$ python -q
>>> import numpy as np
>>> import numpy.linalg as la
>>> np.set_printoptions(precision=1, suppress=True, linewidth=120)
>>> def tidy(a):
...     return np.round(a, 1) + 0
... 
>>> cent = np.array([[8, 5, 0, 4, 1], [1, 0, 9, 1, 9], [4, 3, 5, 7, 6]])
>>> mat = np.repeat(cent, 26 // 3, axis=0)
>>> rng = np.random.default_rng(4647)
>>> mat = mat + 0.3 * rng.normal(size=mat.shape)
>>> print(tidy(mat))
[[ 7.9  4.6 -0.1  3.9  0.9]
 [ 8.4  5.5  0.1  4.1  0.5]
 [ 8.2  5.4  0.1  4.1  0.9]
 [ 7.9  5.7  0.6  4.   1.2]
 [ 8.2  5.2  0.   4.5  1.4]
 [ 7.5  4.8  0.1  4.4  1. ]
 [ 7.6  5.4  0.4  4.1  1.1]
 [ 7.5  5.  -0.3  4.1  1. ]
 [ 0.6  0.3  8.9  1.2  8.9]
 [ 1.1  0.1  9.2  1.   8.8]
 [ 1.4  0.2  8.8  0.9  9.2]
 [ 1.2  0.4  8.6  1.1  8.7]
 [ 1.2  0.   9.1  0.5  8.7]
 [ 1.2 -0.4  9.3  0.9  9. ]
 [ 1.1  0.3  9.1  1.5  9.2]
 [ 1.2 -0.3  9.3  1.   9. ]
 [ 3.8  2.9  5.3  6.8  5.5]
 [ 4.2  3.3  5.   7.   6.1]
 [ 4.   2.2  5.4  7.   5.7]
 [ 3.6  2.9  5.1  7.   6. ]
 [ 4.1  3.6  4.8  7.   6. ]
 [ 3.9  2.8  4.9  6.7  6.2]
 [ 4.7  2.6  4.5  6.9  5.9]
 [ 3.7  2.9  5.7  7.1  6.5]]
>>> Ac = (mat - mat.mean(axis=0)) / mat.std(axis=0)
>>> print(np.argwhere(np.abs(Ac) > 2))
[]
>>> coef = la.lstsq(np.delete(Ac, 0, axis=1), Ac[:, 0])[0]
>>> print(np.abs(coef).argmax())
1
>>> print(tidy(1 - np.var(Ac[:, 0] - np.delete(Ac, 0, axis=1) @ coef)))
1.0
>>> Ac = mat - mat.mean(axis=0)
>>> vecs = la.svd(Ac)[2][:3]
>>> B = Ac - Ac @ vecs.T @ vecs
>>> print(tidy((Ac @ vecs.T).std(axis=0)))
[6.1 2.2 0.3]
>>> print(tidy(B.std(axis=0)))
[0.2 0.  0.2 0.  0.2]
>>> print(tidy(np.diag(vecs.T @ vecs)))
[0.2 1.  0.4 1.  0.4]
>>> dist = la.norm(mat[:, None] - mat[None], axis=-1)
>>> print(dist.shape)
(24, 24)
>>> print(tidy(dist[:5, :5]))
[[0.  1.2 1.  1.4 1. ]
 [1.2 0.  0.5 1.  1. ]
 [1.  0.5 0.  0.7 0.6]
 [1.4 1.  0.7 0.  1. ]
 [1.  1.  0.6 1.  0. ]]
>>> B = mat / np.sqrt((mat ** 2).mean(axis=1, keepdims=True))
>>> print(tidy(la.norm(B, axis=1)))
[2.2 2.2 2.2 2.2 2.2 2.2 2.2 2.2 2.2 2.2 2.2 2.2 2.2 2.2 2.2 2.2 2.2 2.2 2.2 2.2 2.2 2.2 2.2 2.2]
>>> print(tidy(B[13]))
[ 0.2 -0.1  1.6  0.2  1.5]
>>> print(la.matrix_rank(mat - mat.mean(axis=1, keepdims=True)))
4
>>> lab = mat[:, 3] > np.median(mat[:, 3])
>>> r0 = mat[lab].mean(axis=0) - mat[~lab].mean(axis=0)
>>> print(((mat - mat.mean(axis=0)) @ r0 > 0).astype(int))
[1 1 1 1 1 1 1 1 0 0 0 0 0 0 0 0 1 1 1 1 1 1 1 1]
>>> print(np.argsort(-np.abs(r0).round(6), kind="stable"))
[3 2 0 1 4]
>>> feats = np.load("dump.npy")
>>> print(feats)
[[4 1 2 3 3 1 2 5 3 3]
 [1 0 5 3 5 3 5 2 2 1]
 [2 5 0 2 3 3 4 3 2 3]
 [3 3 2 4 6 5 1 1 5 3]
 [3 5 3 6 4 3 3 5 5 0]
 [1 3 3 5 3 0 2 6 2 4]
 [2 5 4 1 3 2 0 0 3 4]
 [5 2 3 1 5 6 0 4 6 3]
 [3 2 2 5 5 2 3 6 4 3]
 [3 1 3 3 0 4 4 3 3 2]]
>>> lab = rng.permutation(10)
>>> print(lab)
[0 1 2 9 5 4 7 6 8 3]
>>> B = feats[lab][:, lab]
>>> print(np.allclose(B, feats))
False
>>> C2 = feats.T @ feats
>>> print(tidy(la.svd(feats, compute_uv=False) ** 2))
[944.2  70.7  41.   33.   24.2  21.3  14.6   6.1   2.8   0.1]
>>> print(np.diag(C2))
[ 87 103  89 135 163 113  84 161 141  82]
>>> C2 = np.cov(mat, rowvar=False)
>>> print(tidy(np.polyfit(mat[:, 2], mat[:, 0], 1)))
[-0.8  7.9]
>>> print(tidy(np.corrcoef(mat.T)))
[[ 1.   1.  -1.   0.4 -1. ]
 [ 1.   1.  -1.   0.6 -1. ]
 [-1.  -1.   1.  -0.5  1. ]
 [ 0.4  0.6 -0.5  1.  -0.4]
 [-1.  -1.   1.  -0.4  1. ]]
>>> print(tidy(np.corrcoef(mat[:, 2], mat[:, 0])[0, 1]))
-1.0
>>> print(np.argsort(-mat.std(axis=0).round(6), kind="stable"))
[2 4 0 3 1]
>>> data = np.load("data.npy")
>>> print(data)
[[ -3  -3  -3  -3  -3  -3  -3  -3  -3  -3  -3  -3  -3]
 [ -3  -6  -6  -6  -6  -6  -6  -6  -6  -6  -6  -6  -6]
 [ -3  -6  -9  -9  -9  -9  -9  -9  -9  -9  -9  -9  -9]
 [ -3  -6  -9 -12 -12 -12 -12 -12 -12 -12 -12 -12 -12]
 [ -3  -6  -9 -12 -15 -15 -15 -15 -15 -15 -15 -15 -15]
 [ -3  -6  -9 -12 -15 -18 -18 -18 -18 -18 -18 -18 -18]
 [ -3  -6  -9 -12 -15 -18 -21 -21 -21 -21 -21 -21 -21]
 [ -3  -6  -9 -12 -15 -18 -21 -24 -24 -24 -24 -24 -24]
 [ -3  -6  -9 -12 -15 -18 -21 -24 -27 -27 -27 -27 -27]
 [ -3  -6  -9 -12 -15 -18 -21 -24 -27 -30 -30 -30 -30]
 [ -3  -6  -9 -12 -15 -18 -21 -24 -27 -30 -33 -33 -33]
 [ -3  -6  -9 -12 -15 -18 -21 -24 -27 -30 -33 -36 -36]
 [ -3  -6  -9 -12 -15 -18 -21 -24 -27 -30 -33 -36 -39]]
>>> # equal to its transpose
>>> evals, vecs = la.eigvalsh(data)
Traceback (most recent call last):
  File "<python-input-48>", line 1, in <module>
    evals, vecs = la.eigvalsh(data)
    ^^^^^^^^^^^
ValueError: too many values to unpack (expected 2)
>>> evals, vecs = la.eigh(data)
>>> print(tidy(evals))
[-221.8  -24.9   -9.1   -4.8   -3.    -2.1   -1.6   -1.3   -1.1   -0.9   -0.8   -0.8   -0.8]
>>> print(tidy(la.eigvalsh(data + 3 * np.eye(13))))
[-218.8  -21.9   -6.1   -1.8    0.     0.9    1.4    1.7    1.9    2.1    2.2    2.2    2.2]
>>> print((evals > 1e-8).sum(), (evals < -1e-8).sum())
0 13
>>> print(tidy(la.svd(data, compute_uv=False)))
[221.8  24.9   9.1   4.8   3.    2.1   1.6   1.3   1.1   0.9   0.8   0.8   0.8]
